% python3 -q
>>> import numpy as np
>>> np.set_printoptions(precision=2, suppress=True, linewidth=160)
>>> m1 = np.load("out12.npy")
>>> m1
array([[0, 2, 1, 2, 0],
       [0, 2, 2, 0, 0],
       [1, 0, 2, 1, 0],
       [1, 2, 2, 0, 2],
       [0, 1, 1, 0, 0],
       [2, 0, 2, 0, 1]])
>>> Y = np.c_[m1[:, :4] @ np.array([[-2, 3, 3, -1], [1, 0, 2, -2], [0, -1, 1, -1], [-3, -3, -1, -1]]), np.array([3, 8, 6, 5, 8, 1])]
>>> Y
array([[-4, -7,  3, -7,  3],
       [ 2, -2,  6, -6,  8],
       [-5, -2,  4, -4,  6],
       [ 0,  1,  9, -7,  5],
       [ 1, -1,  3, -3,  8],
       [-4,  4,  8, -4,  1]])
>>> np.linalg.matrix_rank(np.c_[m1, Y])
np.int64(6)
>>> np.linalg.norm(np.linalg.qr(m1)[0].T @ Y, axis=0) ** 2 / ((Y ** 2).sum(axis=0) + 1e-12)
array([1.  , 1.  , 1.  , 1.  , 0.94])
>>> F = np.array([[-12.89, 10.97, -7.57, 14.38],
...     [-7.95, 4.37, 17.21, -29.22],
...     [-5.05, -10.57, 0.29, -1.78],
...     [12.87, 1.85, 10.74, -20.31],
...     [34.76, -29.7, -39.07, -33.2],
...     [-8.06, -2.21, -44.47, 12.75],
...     [-16.66, 7.99, -10.43, -27.57],
...     [26.9, 22.37, -4.26, 11.96],
...     [19.51, 4.76, -22.81, -0.16],
...     [-0.37, 16.51, -5.57, 24.8],
...     [25.93, 8.82, -43.02, -3.86],
...     [-22.52, -5.41, 12.12, 42.03],
...     [27.6, 4.68, 18.94, -3.83],
...     [-3.01, 31.65, 3.45, 11.94]])
>>> cov = np.cov(F, rowvar=False)
>>> cov.shape
(4, 4)
>>> np.polyfit(F[:, 1], F[:, 3], 1)
array([ 0.54, -2.71])
>>> def softmax(z):
...     e = np.exp(z - z.max(axis=-1, keepdims=True))
...     return e / e.sum(axis=-1, keepdims=True)
... 
>>> softmax(F).sum(axis=1)
array([1., 1., 1., 1., 1., 1., 1., 1., 1., 1., 1., 1., 1., 1.])
>>> np.round(softmax(F[1] + 3), 2) + 0
array([0., 0., 1., 0.])
>>> S = F @ F.T / np.sqrt(4)
>>> softmax(S).round(6).argmax(axis=1)
array([11,  1,  4,  3,  4,  5,  6,  7, 10,  9, 10, 11, 12, 13])
>>> softmax(S)[1] @ F
array([ -7.95,   4.37,  17.21, -29.22])
>>> cen = F - F.mean(axis=0)
>>> Uu, s, Vt = np.linalg.svd(cen, full_matrices=False)
>>> np.searchsorted(np.cumsum(s ** 2) / (s ** 2).sum(), 0.9) + 1
np.int64(3)
>>> np.abs(Vt[0]).argmax()
np.int64(3)
>>> s ** 2 / (s ** 2).sum()
array([0.45, 0.28, 0.17, 0.1 ])
>>> np.abs(Uu[:, 0]).argmax()
np.int64(4)
>>> s
array([94.73, 74.25, 58.07, 43.66])
>>> np.abs(Vt[-1])
array([0.26, 0.85, 0.28, 0.37])
>>> K = np.loadtxt("data.csv", delimiter=",")
>>> K
array([[ 0., -1., -4., -4.],
       [ 1.,  0., -1., -2.],
       [ 4.,  1.,  0., -3.],
       [ 4.,  2.,  3.,  0.]])
>>> rng = np.random.default_rng(413050)
>>> idx = rng.permutation(4)
>>> Y = K[:, idx] * rng.choice([-1, 1], 4)
>>> Y
array([[ 4., -4.,  1.,  0.],
       [ 2., -1., -0.,  1.],
       [ 3.,  0., -1.,  4.],
       [-0.,  3., -2.,  4.]])
>>> Uu, _, Vt = np.linalg.svd(K.T @ Y)
>>> np.round(np.linalg.lstsq(K, Y)[0], 2) + 0
array([[ 0.,  0.,  0.,  1.],
       [ 0.,  0., -1.,  0.],
       [ 0.,  1.,  0.,  0.],
       [-1.,  0.,  0.,  0.]])
>>> Y.ravel(order="F")
array([ 4.,  2.,  3., -0., -4., -1.,  0.,  3.,  1., -0., -1., -2.,  0.,  1.,  4.,  4.])
>>> Y.reshape(-1, 2)
array([[ 4., -4.],
       [ 1.,  0.],
       [ 2., -1.],
       [-0.,  1.],
       [ 3.,  0.],
       [-1.,  4.],
       [-0.,  3.],
       [-2.,  4.]])
>>> blk = Y.reshape(4, 2, -1)
>>> blk.sum(axis=1)
array([[ 5., -4.],
       [ 2.,  0.],
       [ 2.,  4.],
       [-2.,  7.]])
>>> np.einsum("ihd,ihd->ih", blk, blk)
array([[32.,  1.],
       [ 5.,  1.],
       [ 9., 17.],
       [ 9., 20.]])
>>> np.swapaxes(blk, 1, 2)[3]
array([[-0., -2.],
       [ 3.,  4.]])
>>> Y = np.array([[2, 2, 2, 3, 1, 2],
...     [3, 2, 2, 2, 0, 1],
...     [2, 2, 3, 2, 3, 1],
...     [2, 0, 1, 0, 3, 0],
...     [2, 2, 1, 0, 1, 0],
...     [2, 3, 0, 2, 3, 2]])
>>> M = Y - Y.T
>>> M
array([[ 0, -1,  0,  1, -1,  0],
       [ 1,  0,  0,  2, -2, -2],
       [ 0,  0,  0,  1,  2,  1],
       [-1, -2, -1,  0,  3, -2],
       [ 1,  2, -2, -3,  0, -3],
       [ 0,  2, -1,  2,  3,  0]])
>>> # skew, so no eigenvalue has a real part
>>> Y = np.linalg.inv(M)
>>> (np.abs(Y) > 1e-9).astype(int)
array([[0, 1, 1, 1, 1, 1],
       [1, 0, 1, 1, 1, 1],
       [1, 1, 0, 1, 1, 1],
       [1, 1, 1, 0, 1, 1],
       [1, 1, 1, 1, 0, 1],
       [1, 1, 1, 1, 1, 0]])
>>> round(float(np.linalg.cond(M)), 2)
10.72
>>> Y.round(2) + 0
array([[ 0. ,  0.4,  1.6, -0.2,  0.4, -0.6],
       [-0.4,  0. , -0.5, -0.1, -0.1,  0.3],
       [-1.6,  0.5,  0. ,  0.1, -0.4, -0.3],
       [ 0.2,  0.1, -0.1,  0. , -0.1,  0.2],
       [-0.4,  0.1,  0.4,  0.1,  0. , -0.1],
       [ 0.6, -0.3,  0.3, -0.2,  0.1,  0. ]])
>>> np.round(M @ Y, 2) + 0
array([[1., 0., 0., 0., 0., 0.],
       [0., 1., 0., 0., 0., 0.],
       [0., 0., 1., 0., 0., 0.],
       [0., 0., 0., 1., 0., 0.],
       [0., 0., 0., 0., 1., 0.],
       [0., 0., 0., 0., 0., 1.]])
>>> np.allclose(Y, M.T)
False
